% ipython --no-banner

In [1]: import numpy as np

In [2]: np.set_printoptions(suppress=True, linewidth=160)

In [3]: def rnd(a):
   ...:     return np.round(a, 3) + 0
   ...: 

In [4]: W2 = 5 * np.array([[1.0, -0.7, 0.1], [-2.4, -0.5, 0.5]])

In [5]: rng = np.random.default_rng(5259)

In [6]: idx = rng.integers(0, 2, 22)

In [7]: X = W2[idx] + rng.normal(size=(22, 3))

In [8]: rnd(X)
Out[8]: 
array([[-11.687,  -4.081,   2.578],
       [  5.378,  -3.699,  -0.292],
       [  4.645,  -4.133,   1.11 ],
       [  3.158,  -5.448,   0.459],
       [-11.541,  -3.945,   4.295],
       [  4.099,  -2.564,   0.721],
       [-12.691,  -1.987,   0.989],
       [-10.898,  -1.619,   2.357],
       [-13.171,  -1.417,   1.685],
       [  5.738,  -3.817,   0.346],
       [  4.605,  -4.046,  -0.139],
       [  5.801,  -3.89 ,  -0.195],
       [  4.244,  -3.384,  -0.971],
       [-11.715,  -1.467,   2.824],
       [  4.929,  -2.565,   1.077],
       [  5.214,  -4.157,   1.485],
       [-12.223,  -3.371,   0.079],
       [  3.947,  -3.836,   2.483],
       [-11.738,  -1.623,   2.67 ],
       [-13.048,  -2.336,   3.   ],
       [-12.188,  -2.62 ,   3.048],
       [-12.718,  -4.063,   1.659]])

In [9]: W2 = X[[0, 18]].astype(float)

In [10]: for _ in range(3):
    ...:     idx = np.linalg.norm(X[:, None] - W2, axis=-1).argmin(axis=1)
    ...:     W2 = np.array([X[idx == j].mean(axis=0) for j in range(2)])
    ...: 

In [11]: idx
Out[11]: array([1, 0, 0, 0, 1, 0, 1, 1, 1, 0, 0, 0, 0, 1, 0, 0, 1, 0, 1, 1, 1, 1])

In [12]: rnd(W2[1] - W2[0])
Out[12]: array([-16.853,   1.183,   1.736])

In [13]: cen = (X - X.mean(axis=0)) / X.std(axis=0)

In [14]: np.argwhere(np.abs(cen) > 2)
Out[14]: 
array([[3, 1],
       [4, 2]])

In [15]: beta = np.linalg.lstsq(np.delete(cen, 1, axis=1), cen[:, 1])[0]

In [16]: rnd(beta)
Out[16]: array([-0.556, -0.029])

In [17]: np.abs(beta).argmax()
Out[17]: np.int64(0)

In [18]: w1 = np.array([[2, 1, 0, 0, 2], [-2, -3, -1, 2, -2], [0, -1, -3, -1, -1]])

In [19]: beta = np.array([-1, 0, 5, -1, 3])

In [20]: act = np.maximum(X @ w1 + beta, 0)

In [21]: (act > 0).astype(int)
Out[21]: 
array([[0, 0, 1, 0, 0],
       [1, 1, 1, 0, 1],
       [1, 1, 1, 0, 1],
       [1, 1, 1, 0, 1],
       [0, 0, 0, 0, 0],
       [1, 1, 1, 0, 1],
       [0, 0, 1, 0, 0],
       [0, 0, 0, 0, 0],
       [0, 0, 1, 0, 0],
       [1, 1, 1, 0, 1],
       [1, 1, 1, 0, 1],
       [1, 1, 1, 0, 1],
       [1, 1, 1, 0, 1],
       [0, 0, 0, 0, 0],
       [1, 1, 1, 0, 1],
       [1, 1, 1, 0, 1],
       [0, 0, 1, 0, 0],
       [1, 1, 1, 0, 1],
       [0, 0, 0, 0, 0],
       [0, 0, 0, 0, 0],
       [0, 0, 0, 0, 0],
       [0, 0, 1, 0, 0]])

In [22]: np.linalg.matrix_rank(act)
Out[22]: np.int64(4)

In [23]: W2 = np.array([[0, 3, 3], [1, 2, 1], [0, 2, 0], [1, 1, 3], [2, 3, 1]])

In [24]: w1 @ W2
Out[24]: 
array([[  5,  14,   9],
       [ -5, -18,  -5],
       [ -4, -12,  -5]])

In [25]: (act @ W2).round(6).argmax(axis=1)
Out[25]: array([1, 1, 1, 1, 0, 1, 1, 0, 1, 1, 1, 1, 1, 0, 1, 1, 1, 1, 0, 0, 0, 1])

In [26]: data = np.load("run0.npy")

In [27]: data
Out[27]: 
array([[ 0,  4, -7],
       [-4,  0, -1],
       [ 7,  1,  0]])

In [28]: r = np.linalg.matrix_rank(data)

In [29]: r
Out[29]: np.int64(2)

In [30]: null = np.linalg.svd(data)[2][r:].T

In [31]: null.shape
Out[31]: (3, 1)

In [32]: [int(np.linalg.matrix_rank(np.delete(data, i, axis=0))) for i in range(3)]
Out[32]: [2, 2, 2]

In [33]: rnd(null @ null.T)
Out[33]: 
array([[ 0.015, -0.106, -0.061],
       [-0.106,  0.742,  0.424],
       [-0.061,  0.424,  0.242]])

In [34]: [int(np.linalg.matrix_rank(data[:i])) for i in range(1, len(data) + 1)]
Out[34]: [1, 2, 2]

In [35]: np.abs(np.diag(np.linalg.qr(data)[1])) > 1e-9
Out[35]: array([ True,  True, False])

In [36]: np.unique(data.round(6), axis=0).shape
Out[36]: (3, 3)

In [37]: np.linalg.lstsq(data[:-1].T, data[-1])[2]
Out[37]: np.int32(2)

In [38]: rnd(np.linalg.eigvals(data))
Out[38]: array([0.+8.124j, 0.-8.124j, 0.+0.j   ])

In [39]: np.kron(np.eye(2, dtype=int), data)
Out[39]: 
array([[ 0,  4, -7,  0,  0,  0],
       [-4,  0, -1,  0,  0,  0],
       [ 7,  1,  0,  0,  0,  0],
       [ 0,  0,  0,  0,  4, -7],
       [ 0,  0,  0, -4,  0, -1],
       [ 0,  0,  0,  7,  1,  0]])

In [40]: rnd(np.linalg.det(data[::-1]))
Out[40]: np.float64(0.0)

In [41]: np.einsum("ij,ji->", data, data)
Out[41]: np.int64(-132)

In [42]: theta = np.deg2rad(135)

In [43]: m1 = np.eye(3)

In [44]: m1[np.ix_([2, 0], [2, 0])] = [[np.cos(theta), -np.sin(theta)], [np.sin(theta), np.cos(theta)]]

In [45]: rnd(m1)
Out[45]: 
array([[-0.707,  0.   ,  0.707],
       [ 0.   ,  1.   ,  0.   ],
       [-0.707,  0.   , -0.707]])

In [46]: vec = np.array([0, 3, 2])

In [47]: [p for p in range(1, 25) if np.allclose(np.linalg.matrix_power(m1, p), np.eye(3))]
Out[47]: [8, 16, 24]

In [48]: rnd(np.abs(np.linalg.eigvals(m1)))
Out[48]: array([1., 1., 1.])

In [49]: rnd(np.sort(np.abs(np.degrees(np.angle(np.linalg.eigvals(m1))))))
Out[49]: array([  0., 135., 135.])

In [50]: idx = rng.permutation(3)

In [51]: idx
Out[51]: array([0, 1, 2])

In [52]: Y = m1[idx][:, idx]

In [53]: rnd(np.sort(np.abs(np.linalg.eigvals(Y))))
Out[53]: array([1., 1., 1.])

In [54]: rnd(Y)
Out[54]: 
array([[-0.707,  0.   ,  0.707],
       [ 0.   ,  1.   ,  0.   ],
       [-0.707,  0.   , -0.707]])

In [55]: np.allclose(Y, m1)
Out[55]: True

In [56]: f = np.array([5, 1])

In [57]: rnd(np.convolve(X[7], f))
Out[57]: array([-54.488, -18.992,  10.168,   2.357])

In [58]: def softmax(z):
    ...:     e = np.exp(z - z.max(axis=-1, keepdims=True))
    ...:     return e / e.sum(axis=-1, keepdims=True)
    ...: 

In [59]: softmax(m1).sum(axis=1)
Out[59]: array([1., 1., 1.])

In [60]: S = m1 @ m1.T / np.sqrt(3)

In [61]: softmax(S).round(6).argmax(axis=1)
Out[61]: array([0, 1, 2])

In [62]: rnd(softmax(S))
Out[62]: 
array([[0.471, 0.264, 0.264],
       [0.264, 0.471, 0.264],
       [0.264, 0.264, 0.471]])

In [63]: Y = np.array([[2, 0, 1], [2, 2, 1], [1, 0, 0]])

In [64]: rnd(np.einsum("ik,kj->ji", m1, Y))
Out[64]: 
array([[-0.707,  2.   , -2.121],
       [ 0.   ,  2.   ,  0.   ],
       [-0.707,  1.   , -0.707]])

In [65]: np.vstack([m1, Y.T]).shape
Out[65]: (6, 3)

In [66]: np.linalg.matrix_rank(m1 @ Y)
Out[66]: np.int64(3)

In [67]: arr = np.loadtxt("arr.csv", delimiter=",")

In [68]: arr
Out[68]: 
array([[ 0.149,  1.557, -2.01 ],
       [ 0.351,  0.685, -0.53 ],
       [ 0.157, -0.436,  1.267],
       [ 0.064,  0.328, -0.283]])

In [69]: G = arr.T @ arr

In [70]: (arr @ arr.T).shape
Out[70]: (4, 4)

In [71]: np.linalg.matrix_rank(G)
Out[71]: np.int64(3)

In [72]: np.allclose(G, G.T)
Out[72]: True

In [73]: rnd(np.trace(G)), rnd((arr ** 2).sum())
Out[73]: (np.float64(9.372), np.float64(9.372))

In [74]: Q = arr.astype(float).copy()

In [75]: for j in range(3):
    ...:     Q[:, j] -= Q[:, :j] @ (Q[:, :j].T @ Q[:, j])
    ...:     Q[:, j] /= np.linalg.norm(Q[:, j])
    ...: 

In [76]: rnd(Q.T @ arr)
Out[76]: 
array([[ 0.417,  1.018, -0.73 ],
       [ 0.   ,  1.468, -2.313],
       [ 0.   ,  0.   ,  0.353]])

In [77]: rnd(Q)
Out[77]: 
array([[ 0.357,  0.813,  0.371],
       [ 0.841, -0.117, -0.527],
       [ 0.376, -0.558,  0.711],
       [ 0.153,  0.117,  0.282]])

In [78]: P = arr @ np.linalg.solve(arr.T @ arr, arr.T)

In [79]: rnd(np.trace(P))
Out[79]: np.float64(3.0)

In [80]: vec = np.array([2, -3, 1])

In [81]: y = arr @ vec

In [82]: beta, lr = np.zeros(3), 1 / np.linalg.norm(arr, 2) ** 2

In [83]: for i in range(3):
    ...:     beta -= lr * arr.T @ (arr @ beta - y)
    ...:     if i % 1 == 0: print(i, round(np.linalg.norm(arr @ beta - y), 3))
    ...: 
0 0.348
1 0.347
2 0.346

In [84]: rnd(beta)
Out[84]: array([-0.136, -1.441,  1.972])

In [85]: idx = rng.permutation(3)

In [86]: Y = arr[:, idx] * rng.choice([-1, 1], 3)

In [87]: Y
Out[87]: 
array([[-0.149,  2.01 ,  1.557],
       [-0.351,  0.53 ,  0.685],
       [-0.157, -1.267, -0.436],
       [-0.064,  0.283,  0.328]])

In [88]: Uu, _, Vh = np.linalg.svd(arr.T @ Y)

In [89]: rnd(np.linalg.lstsq(arr, Y)[0])
Out[89]: 
array([[-1.,  0.,  0.],
       [ 0.,  0.,  1.],
       [ 0., -1.,  0.]])

In [90]: rnd(Uu @ Vh)
Out[90]: 
array([[-1.,  0.,  0.],
       [ 0.,  0.,  1.],
       [ 0., -1.,  0.]])

In [91]: Y = np.array([[2, 1], [2, 1]])

In [92]: W2 = np.array([[0, 0], [0, 2]])

In [93]: mat = np.kron(Y, W2)

In [94]: mat
Out[94]: 
array([[0, 0, 0, 0],
       [0, 4, 0, 2],
       [0, 0, 0, 0],
       [0, 4, 0, 2]])

In [95]: rnd(np.trace(np.linalg.pinv(mat) @ mat))
Out[95]: np.float64(1.0)

In [96]: np.unique(mat.round(6), axis=0).shape
Out[96]: (2, 4)

In [97]: rnd(mat @ np.linalg.pinv(mat) @ mat)
Out[97]: 
array([[0., 0., 0., 0.],
       [0., 4., 0., 2.],
       [0., 0., 0., 0.],
       [0., 4., 0., 2.]])

In [98]: Uu, sv, Vh = np.linalg.svd(mat)

In [99]: evecs = Vh[:(sv > 1e-8).sum()]

In [100]: vec = mat[2] + 5 * mat[1] + rng.integers(2) * np.eye(4)[3]

In [101]: vec
Out[101]: array([ 0., 20.,  0., 11.])

In [102]: rnd(np.diag(evecs.T @ evecs))
Out[102]: array([0. , 0.8, 0. , 0.2])

In [103]: rnd(evecs.T @ evecs)
Out[103]: 
array([[0. , 0. , 0. , 0. ],
       [0. , 0.8, 0. , 0.4],
       [0. , 0. , 0. , 0. ],
       [0. , 0.4, 0. , 0.2]])

In [104]: np.allclose(evecs.T @ evecs @ vec, vec)
Out[104]: False

In [105]: rnd(np.linalg.norm(vec - evecs.T @ evecs @ vec))
Out[105]: np.float64(0.894)

In [106]: P = np.triu(np.array([[2, -1, -2, -2], [2, -2, 0, 2], [2, -2, -1, 0], [-1, 1, 0, 0]]), 1) + np.eye(4)

In [107]: Y = P @ mat @ np.linalg.inv(P)

In [108]: rnd(np.linalg.det(Y))
Out[108]: np.float64(0.0)

In [109]: P @ mat - mat @ P
Out[109]: 
array([[  0., -12.,   0.,  -6.],
       [  0.,   8.,   0.,  -4.],
       [  0.,   0.,   0.,   0.],
       [  0.,   0.,   0.,  -8.]])

In [110]: np.trace(Y), np.trace(mat)
Out[110]: (np.float64(6.0), np.int64(6))

In [111]: np.linalg.matrix_rank(Y)
Out[111]: np.int64(1)

In [112]: r = np.linalg.matrix_rank(mat)

In [113]: r
Out[113]: np.int64(1)

In [114]: null = np.linalg.svd(mat)[2][r:].T

In [115]: np.allclose(mat @ null, 0)
Out[115]: True

In [116]: rnd(null @ null.T)
Out[116]: 
array([[ 1. ,  0. ,  0. ,  0. ],
       [ 0. ,  0.2,  0. , -0.4],
       [ 0. ,  0. ,  1. ,  0. ],
       [ 0. , -0.4,  0. ,  0.8]])

In [117]: np.linalg.matrix_rank(mat.T @ mat), np.linalg.matrix_rank(mat @ mat.T)
Out[117]: (np.int64(1), np.int64(1))

In [118]: M = np.loadtxt("dump.csv", delimiter=",")

In [119]: M
Out[119]: 
array([[-1.173,  1.   , -0.6  ],
       [ 2.803,  0.7  ,  1.4  ],
       [-3.4  ,  0.8  , -1.7  ],
       [ 0.584,  1.   ,  0.3  ],
       [ 4.192, -1.5  ,  2.1  ],
       [-4.613,  0.3  , -2.3  ],
       [-4.149, -1.3  , -2.1  ],
       [ 4.009, -0.5  ,  2.   ],
       [-2.811,  0.1  , -1.4  ],
       [ 1.393, -0.1  ,  0.7  ],
       [-0.231,  0.7  , -0.1  ],
       [ 0.175, -0.2  ,  0.1  ]])

In [120]: vec = np.array([3, -3, -8])

In [121]: y = M @ vec

In [122]: rnd(np.linalg.pinv(M) @ M)
Out[122]: 
array([[1., 0., 0.],
       [0., 1., 0.],
       [0., 0., 1.]])

In [123]: rnd(y)
Out[123]: array([-1.719, -4.891,  1.   , -3.648,  0.276,  3.661,  8.253, -2.473,  2.467, -1.121, -1.993,  0.325])

In [124]: rnd(np.linalg.lstsq(M, y)[0])
Out[124]: array([ 3., -3., -8.])

In [125]: y = y + 0.05 * rng.normal(size=12)

In [126]: rnd(y)
Out[126]: array([-1.718, -4.92 ,  0.988, -3.695,  0.27 ,  3.643,  8.227, -2.447,  2.535, -1.161, -2.102,  0.38 ])

In [127]: beta, *_ = np.linalg.lstsq(M, y)

In [128]: rnd(beta)
Out[128]: array([ 3.026, -3.017, -8.055])

In [129]: rnd(M.T @ (y - M @ beta))
Out[129]: array([0., 0., 0.])

In [130]: rnd(np.linalg.norm(y - M @ beta))
Out[130]: np.float64(0.155)
